>>> import numpy as np
>>> np.set_printoptions(precision=2, suppress=True, linewidth=120)
>>> def tidy(a):
...     return np.round(a, 2) + 0
... 
>>> M = np.loadtxt("arr.csv", delimiter=",")
>>> M
array([[ 2.21, -0.94, -0.4 , -0.61,  0.15,  3.92, -1.25,  0.41],
       [ 3.43, -0.97,  3.56, -1.08,  0.33, -5.51,  0.09,  0.09],
       [-3.91, -0.06,  0.01, -1.26, -0.35, -6.1 , -0.86, -0.58],
       [ 2.7 ,  1.15,  0.35,  1.03, -0.34,  6.03,  0.47, -0.2 ],
       [-4.08,  0.48, -2.54,  2.76,  0.05,  4.36,  0.42, -0.65],
       [ 1.14,  2.15, -0.66,  0.63, -0.12, 10.75,  0.46,  0.25],
       [ 1.12,  3.59, -2.31, -0.33,  0.33, -2.3 , -0.75,  0.19],
       [-2.21,  1.15, -0.44, -2.39, -1.54, -6.84, -0.92, -0.15],
       [ 3.66,  0.18,  0.1 , -1.57, -1.49,  8.22,  0.35,  0.23],
       [-8.18, -1.23, -2.23, -0.32, -0.92, -2.45, -0.02,  0.44],
       [-4.72, -0.94,  1.99,  1.8 , -1.42,  5.45,  0.27, -0.28]])
>>> x0 = np.array([0, 2, 2, 1, 2, 2, 2, 0])
>>> rhs = M @ x0
>>> coef, lr = np.zeros(8), 1 / np.linalg.norm(M, 2) ** 2
>>> for i in range(200):
...     coef -= lr * M.T @ (M @ coef - rhs)
...     if i % 50 == 0: print(i, round(np.linalg.norm(M @ coef - rhs), 2))
... 
0 11.66
50 3.49
100 2.27
150 1.85
>>> tidy(coef)
array([ 0.25,  1.78,  1.78,  1.66,  1.02,  1.89,  1.43, -0.07])
>>> Y = np.c_[M[:, :1] @ np.array([[0]]), np.array([3, 2, 0, -1, -1, 2, 1, 3, -3, -1, -3])]
>>> Y
array([[ 0.,  3.],
       [ 0.,  2.],
       [ 0.,  0.],
       [ 0., -1.],
       [ 0., -1.],
       [ 0.,  2.],
       [ 0.,  1.],
       [ 0.,  3.],
       [ 0., -3.],
       [ 0., -1.],
       [ 0., -3.]])
>>> tidy(np.linalg.norm(Y - M @ np.linalg.lstsq(M, Y)[0], axis=0))
array([0. , 4.3])
>>> np.linalg.matrix_rank(Y)
np.int64(1)
>>> P = M @ np.linalg.solve(M.T @ M, M.T)
>>> tidy(np.diag(P))
array([0.95, 0.46, 0.83, 0.3 , 0.66, 0.86, 0.77, 0.67, 0.78, 0.83, 0.91])
>>> np.allclose(P @ P, P)
True
>>> K = np.loadtxt("m.csv", delimiter=",")
>>> K
array([[-95.,   4.,  -9.,  -4.,   9.,   5.,  -1.],
       [ -2.,  51.,   4.,   5.,   3.,  -9.,   4.],
       [ -3.,  -9., -69.,  -9.,  -9.,   8.,   5.],
       [  8.,  -4.,   6.,  53.,   6.,   6.,   6.],
       [ -3.,  -6.,  -3.,  -2.,  45.,  -9.,   5.],
       [ -2.,   9.,   6.,   0.,   0.,  27.,   4.],
       [ -6.,  -2.,  -7.,   4.,  -9.,   5., -57.]])
>>> Y = np.array([[2, -1], [3, -3], [2, -1], [2, 1], [2, 0], [-2, 2], [2, 3]])
>>> K @ Y
array([[-198.,   95.],
       [ 199., -156.],
       [-213.,  121.],
       [ 134.,   81.],
       [  84.,   19.],
       [ -11.,   35.],
       [-166., -138.]])
>>> np.linalg.matrix_rank(K @ Y)
np.int64(2)
>>> np.einsum("ik,kj->ji", K, Y)
array([[-198.,  199., -213.,  134.,   84.,  -11., -166.],
       [  95., -156.,  121.,   81.,   19.,   35., -138.]])
>>> np.vstack([K, Y.T]).shape
(9, 7)
>>> np.linalg.matrix_rank(np.vstack([K, Y.T]))
np.int64(7)
>>> np.einsum("ik,kj->ij", K, Y)
array([[-198.,   95.],
       [ 199., -156.],
       [-213.,  121.],
       [ 134.,   81.],
       [  84.,   19.],
       [ -11.,   35.],
       [-166., -138.]])
>>> feats = np.loadtxt("data.csv", delimiter=",")
>>> feats
array([[1., 0., 0., 0., 0., 0., 0., 0., 0., 0., 0., 0.],
       [0., 0., 2., 0., 0., 0., 0., 0., 0., 0., 0., 0.],
       [0., 0., 0., 0., 0., 0., 0., 0., 0., 0., 3., 0.],
       [0., 0., 0., 0., 0., 0., 0., 0., 0., 0., 0., 2.],
       [0., 0., 0., 2., 0., 0., 0., 0., 0., 0., 0., 0.],
       [0., 0., 0., 0., 0., 0., 0., 0., 0., 2., 0., 0.],
       [0., 0., 0., 0., 0., 0., 0., 0., 0., 0., 0., 0.],
       [0., 0., 0., 0., 0., 0., 0., 0., 2., 0., 0., 0.],
       [0., 0., 0., 0., 0., 2., 0., 0., 0., 0., 0., 0.],
       [0., 0., 0., 0., 3., 0., 0., 0., 0., 0., 0., 0.],
       [0., 2., 0., 0., 0., 0., 0., 0., 0., 0., 0., 0.],
       [0., 0., 0., 0., 0., 0., 0., 1., 0., 0., 0., 0.]])
>>> x0 = np.array([7, -9, -7, -2, 3, -3, -7, -5, -3, -5, -1, -6])
>>> np.sign((feats @ x0).round(6))
array([ 1., -1., -1., -1., -1., -1.,  0., -1., -1.,  1., -1., -1.])
>>> np.linalg.norm(feats @ x0) <= np.linalg.norm(feats, 2) * np.linalg.norm(x0) + 1e-9
np.True_
>>> Uu, sv, Vh = np.linalg.svd(feats)
>>> evecs = Vh[:(sv > 1e-8).sum()]
>>> rng = np.random.default_rng(587)
>>> x0 = feats[11] + 3 * feats[2] + rng.integers(2) * np.eye(12)[5]
>>> x0
array([0., 0., 0., 0., 0., 1., 0., 1., 0., 0., 9., 0.])
>>> np.linalg.matrix_rank(np.vstack([feats, x0]))
np.int64(11)
>>> Y = feats[0, 0] * feats[1:] - np.outer(feats[1:, 0], feats[0])
>>> Y
array([[0., 0., 2., 0., 0., 0., 0., 0., 0., 0., 0., 0.],
       [0., 0., 0., 0., 0., 0., 0., 0., 0., 0., 3., 0.],
       [0., 0., 0., 0., 0., 0., 0., 0., 0., 0., 0., 2.],
       [0., 0., 0., 2., 0., 0., 0., 0., 0., 0., 0., 0.],
       [0., 0., 0., 0., 0., 0., 0., 0., 0., 2., 0., 0.],
       [0., 0., 0., 0., 0., 0., 0., 0., 0., 0., 0., 0.],
       [0., 0., 0., 0., 0., 0., 0., 0., 2., 0., 0., 0.],
       [0., 0., 0., 0., 0., 2., 0., 0., 0., 0., 0., 0.],
       [0., 0., 0., 0., 3., 0., 0., 0., 0., 0., 0., 0.],
       [0., 2., 0., 0., 0., 0., 0., 0., 0., 0., 0., 0.],
       [0., 0., 0., 0., 0., 0., 0., 1., 0., 0., 0., 0.]])
>>> feats[:, 0] / feats[0, 0]
array([1., 0., 0., 0., 0., 0., 0., 0., 0., 0., 0., 0.])
>>> np.flatnonzero(~Y.round(6).any(axis=1))
array([5])
>>> np.linalg.matrix_rank(Y), np.linalg.matrix_rank(feats)
(np.int64(10), np.int64(11))
>>> tidy(np.sort(np.linalg.eigvals(feats).real))
array([-1.73, -1.73, -1.14, -1.14, -0.43, -0.43,  0.  ,  1.  ,  1.2 ,  1.2 ,  1.92,  2.29])
>>> feats @ feats
array([[1., 0., 0., 0., 0., 0., 0., 0., 0., 0., 0., 0.],
       [0., 0., 0., 0., 0., 0., 0., 0., 0., 0., 6., 0.],
       [0., 6., 0., 0., 0., 0., 0., 0., 0., 0., 0., 0.],
       [0., 0., 0., 0., 0., 0., 0., 2., 0., 0., 0., 0.],
       [0., 0., 0., 0., 0., 0., 0., 0., 0., 0., 0., 4.],
       [0., 0., 0., 0., 6., 0., 0., 0., 0., 0., 0., 0.],
       [0., 0., 0., 0., 0., 0., 0., 0., 0., 0., 0., 0.],
       [0., 0., 0., 0., 0., 4., 0., 0., 0., 0., 0., 0.],
       [0., 0., 0., 0., 0., 0., 0., 0., 0., 4., 0., 0.],
       [0., 0., 0., 6., 0., 0., 0., 0., 0., 0., 0., 0.],
       [0., 0., 4., 0., 0., 0., 0., 0., 0., 0., 0., 0.],
       [0., 0., 0., 0., 0., 0., 0., 0., 2., 0., 0., 0.]])
>>> tidy(np.linalg.det(feats))
np.float64(0.0)
